$ python -q
>>> import numpy as np
>>> from numpy import linalg as LA
>>> np.set_printoptions(suppress=True, linewidth=140)
>>> A = np.loadtxt("a.csv", delimiter=",")
>>> A
array([[-2., -1.,  2., -2.,  0., -2.,  2.,  0.,  1., -1., -1., -2., -1.,  2.],
       [ 0.,  1.,  2.,  2., -1.,  0.,  1., -2., -1., -1.,  1., -2., -2.,  2.],
       [ 1., -2.,  2., -2.,  1., -2., -1.,  2.,  2., -1., -2.,  2.,  2., -2.],
       [-2.,  0.,  2., -2., -1., -2.,  2., -2., -1., -2., -2., -1.,  2., -2.],
       [-2., -2., -1., -2.,  0., -2., -2.,  0.,  2., -2.,  0.,  1., -1., -1.],
       [-1.,  0., -1., -2.,  2., -1.,  0.,  2.,  2., -2.,  1., -1.,  0., -2.],
       [ 1.,  1., -2., -1.,  0.,  0.,  0.,  2.,  1., -2., -2., -2.,  2.,  1.],
       [ 1.,  1.,  1.,  2., -1.,  2.,  0.,  2., -2., -2., -2.,  1., -2.,  1.],
       [ 0., -2., -1.,  0.,  2., -2.,  0.,  2., -1.,  1., -2., -1., -1., -2.],
       [-1.,  2.,  2.,  1.,  0., -1., -2.,  2., -1.,  2., -1.,  1., -2., -1.],
       [ 1.,  0.,  2., -2.,  1.,  1., -2.,  1.,  1.,  0., -2.,  0., -1.,  2.],
       [ 2., -1.,  2.,  2.,  0., -1.,  1., -2.,  1., -1.,  1., -2.,  0.,  0.],
       [ 1.,  0.,  0., -1.,  0., -1.,  2., -2.,  0.,  0.,  0.,  1.,  2., -1.],
       [-2.,  0.,  0.,  0., -2.,  2., -2., -2.,  1.,  2.,  1.,  1.,  0., -2.],
       [-2.,  1., -1., -1.,  2.,  2.,  1.,  1., -1.,  0., -1., -1., -1., -2.],
       [ 2.,  1., -1., -1.,  0., -2.,  1., -1.,  2., -1.,  0.,  1., -1.,  2.]])
>>> rng = np.random.default_rng(750865)
>>> lab = rng.permutation(14)
>>> Y = A[:, lab] * rng.choice([-1, 1], 14)
>>> Y
array([[-1.,  0., -1., -1., -2., -2., -2.,  2., -2., -0.,  1.,  2., -1., -2.],
       [-1., -1.,  1., -2., -2., -1.,  0., -2., -2.,  2., -1.,  2.,  1.,  0.],
       [-1.,  1., -2.,  2.,  2.,  1.,  1.,  2., -2., -2.,  2., -2., -2., -2.],
       [-2., -1.,  0.,  2.,  2., -2., -2.,  2., -2.,  2.,  2.,  1.,  1., -2.],
       [-2.,  0., -2., -1.,  1.,  2., -2.,  2.,  1., -0., -0., -1., -2., -2.],
       [-2.,  2.,  0.,  0.,  2., -0., -1.,  2.,  1., -2., -1.,  1., -2., -1.],
       [-2.,  0.,  1.,  2., -1., -0.,  1.,  1.,  2., -2.,  2.,  2., -1.,  0.],
       [-2., -1.,  1., -2., -1., -0.,  1., -2., -1., -2.,  2., -1.,  2.,  2.],
       [ 1.,  2., -2., -1.,  2., -0.,  0., -0.,  1., -2.,  2.,  1.,  1., -2.],
       [ 2.,  0.,  2., -2.,  1.,  2., -1., -1., -2., -2.,  1., -1.,  1., -1.],
       [ 0.,  1.,  0., -1., -2.,  2.,  1.,  2., -2., -1.,  2., -0., -1.,  1.],
       [-1.,  0., -1.,  0., -0., -1.,  2., -2., -2.,  2., -1.,  2., -1., -1.],
       [ 0.,  0.,  0.,  2.,  1., -2.,  1.,  1., -0.,  2., -0., -1., -0., -1.],
       [ 2., -2.,  0.,  0.,  2.,  2., -2., -0., -0.,  2., -1., -1., -1.,  2.],
       [ 0.,  2.,  1., -1.,  2., -1., -2.,  1.,  1., -1.,  1.,  1.,  1.,  2.],
       [-1.,  0.,  1., -1., -2., -1.,  2.,  1.,  1.,  1., -0., -1., -2., -2.]])
>>> left, _, Vt = LA.svd(A.T @ Y)
>>> lab
array([ 9,  4,  1, 12, 13,  6,  0,  3,  2,  7, 10, 11,  8,  5])
>>> Y = A[0, 0] * A[1:] - np.outer(A[1:, 0], A[0])
>>> Y
array([[ 0., -2., -4., -4.,  2.,  0., -2.,  4.,  2.,  2., -2.,  4.,  4., -4.],
       [ 0.,  5., -6.,  6., -2.,  6.,  0., -4., -5.,  3.,  5., -2., -3.,  2.],
       [ 0., -2.,  0.,  0.,  2.,  0.,  0.,  4.,  4.,  2.,  2., -2., -6.,  8.],
       [ 0.,  2.,  6.,  0.,  0.,  0.,  8.,  0., -2.,  2., -2., -6.,  0.,  6.],
       [ 0., -1.,  4.,  2., -4.,  0.,  2., -4., -3.,  3., -3.,  0., -1.,  6.],
       [ 0., -1.,  2.,  4., -0.,  2., -2., -4., -3.,  5.,  5.,  6., -3., -4.],
       [ 0., -1., -4., -2.,  2., -2., -2., -4.,  3.,  5.,  5.,  0.,  5., -4.],
       [ 0.,  4.,  2.,  0., -4.,  4., -0., -4.,  2., -2.,  4.,  2.,  2.,  4.],
       [ 0., -5., -2., -4.,  0.,  0.,  6., -4.,  3., -5.,  1., -4.,  3.,  4.],
       [ 0.,  1., -6.,  6., -2.,  0.,  2., -2., -3.,  1.,  5.,  2.,  3., -6.],
       [ 0.,  4., -8.,  0., -0.,  6., -6.,  4., -4.,  4.,  0.,  8.,  2., -4.],
       [ 0.,  1., -2.,  4., -0.,  4., -6.,  4., -1.,  1.,  1.,  0., -3.,  0.],
       [ 0., -2.,  4., -4.,  4., -8.,  8.,  4.,  0., -6., -4., -6., -2.,  8.],
       [ 0., -4.,  6., -2., -4., -8.,  2., -2.,  4., -2.,  0., -2.,  0.,  8.],
       [ 0.,  0., -2.,  6., -0.,  8., -6.,  2., -6.,  4.,  2.,  2.,  4., -8.]])
>>> LA.matrix_rank(Y), LA.matrix_rank(A)
(np.int64(13), np.int64(14))
>>> print(np.flatnonzero(~Y.round(6).any(axis=1)))
[]
